$ ipython --no-banner

In [1]: import numpy as np

In [2]: from numpy import linalg as LA

In [3]: np.set_printoptions(precision=3, suppress=True, linewidth=200)

In [4]: F = np.array([[0, 0, 0, 0, 0, 0],
   ...:     [-3, -1, 0, -12, -4, 0],
   ...:     [-3, 0, -1, -12, 0, -4],
   ...:     [0, 0, 0, 0, 0, 0],
   ...:     [-9, -3, 0, 6, 2, 0],
   ...:     [-9, 0, -3, 6, 0, 2]])

In [5]: # null space of dimension 2

In [6]: U, sv, vt = LA.svd(F)

In [7]: np.argmax(sv[:-1] / (sv[1:] + 1e-6)) + 1
Out[7]: np.int64(4)

In [8]: B = U[:, :4] @ np.diag(sv[:4]) @ vt[:4]

In [9]: LA.matrix_rank(F, rtol=0.05)
Out[9]: np.int64(4)

In [10]: round(float(LA.norm(F - B) / LA.norm(F)), 3)
Out[10]: 0.0

In [11]: round(LA.norm(F - B, 2), 3), round(sv[4], 3)
Out[11]: (np.float64(0.0), np.float64(0.0))

In [12]: J = np.loadtxt("out8.csv", delimiter=",")

In [13]: J
Out[13]: 
array([[-0.007, -0.008,  0.009, -0.008,  0.   , -0.016, -0.032,  0.011, -0.02 ,  0.002, -0.057],
       [ 3.138,  1.601, -3.144, -3.12 ,  1.554,  4.693, -1.592,  4.708,  0.007, -3.099, -0.01 ],
       [-0.897, -0.463,  0.881,  0.93 , -0.452, -1.354,  0.45 , -1.396, -0.017,  0.893, -0.008],
       [ 1.189,  0.593, -1.177, -1.202,  0.625,  1.763, -0.581,  1.793, -0.021, -1.227, -0.01 ],
       [-0.336, -0.178,  0.335,  0.337, -0.186, -0.51 ,  0.17 , -0.544, -0.018,  0.366,  0.018],
       [-0.451, -0.235,  0.445,  0.463, -0.201, -0.707,  0.257, -0.667,  0.062,  0.424,  0.   ],
       [ 0.352,  0.149, -0.363, -0.374,  0.181,  0.527, -0.163,  0.55 ,  0.001, -0.364, -0.02 ],
       [ 0.501,  0.268, -0.541, -0.561,  0.268,  0.776, -0.244,  0.785, -0.002, -0.523, -0.028],
       [ 0.41 ,  0.235, -0.36 , -0.402,  0.166,  0.589, -0.188,  0.618, -0.042, -0.395, -0.02 ],
       [-0.764, -0.334,  0.748,  0.717, -0.357, -1.074,  0.376, -1.081, -0.013,  0.769, -0.023],
       [ 2.518,  1.256, -2.524, -2.532,  1.256,  3.819, -1.242,  3.758,  0.02 , -2.504,  0.026],
       [-0.888, -0.457,  0.807,  0.845, -0.405, -1.295,  0.433, -1.262, -0.006,  0.863, -0.01 ],
       [ 0.385,  0.176, -0.394, -0.433,  0.175,  0.604, -0.221,  0.612, -0.005, -0.387, -0.013],
       [ 1.571,  0.768, -1.539, -1.569,  0.791,  2.419, -0.784,  2.354, -0.016, -1.584,  0.014],
       [-0.529, -0.249,  0.532,  0.535, -0.275, -0.776,  0.3  , -0.78 , -0.025,  0.512,  0.   ],
       [ 0.355,  0.257, -0.379, -0.348,  0.147,  0.541, -0.211,  0.55 , -0.012, -0.333,  0.019],
       [-2.013, -1.008,  2.078,  2.089, -1.029, -3.104,  1.036, -3.097, -0.009,  2.073, -0.003],
       [-0.255, -0.159,  0.266,  0.253, -0.097, -0.378,  0.107, -0.367,  0.005,  0.261,  0.007],
       [-0.38 , -0.174,  0.372,  0.373, -0.196, -0.545,  0.173, -0.563, -0.018,  0.39 , -0.007],
       [-3.558, -1.799,  3.529,  3.507, -1.759, -5.316,  1.763, -5.319,  0.003,  3.504,  0.003],
       [-0.138, -0.107,  0.129,  0.151, -0.068, -0.259,  0.048, -0.253,  0.004,  0.103, -0.012],
       [ 0.445,  0.212, -0.409, -0.435,  0.198,  0.652, -0.179,  0.627, -0.021, -0.398,  0.007],
       [ 2.191,  1.109, -2.181, -2.169,  1.098,  3.318, -1.133,  3.297, -0.007, -2.162,  0.051],
       [-0.332, -0.136,  0.278,  0.271, -0.131, -0.452,  0.165, -0.427, -0.009,  0.273, -0.02 ]])

In [14]: U, sv, vt = LA.svd(J)

In [15]: sv
Out[15]: array([20.558,  0.167,  0.134,  0.117,  0.11 ,  0.103,  0.084,  0.07 ,  0.062,  0.052,  0.044])

In [16]: B = U[:, :1] @ np.diag(sv[:1]) @ vt[:1]

In [17]: LA.matrix_rank(B)
Out[17]: np.int64(1)

In [18]: np.round(LA.norm(J - B) / LA.norm(J), 3)
Out[18]: np.float64(0.016)
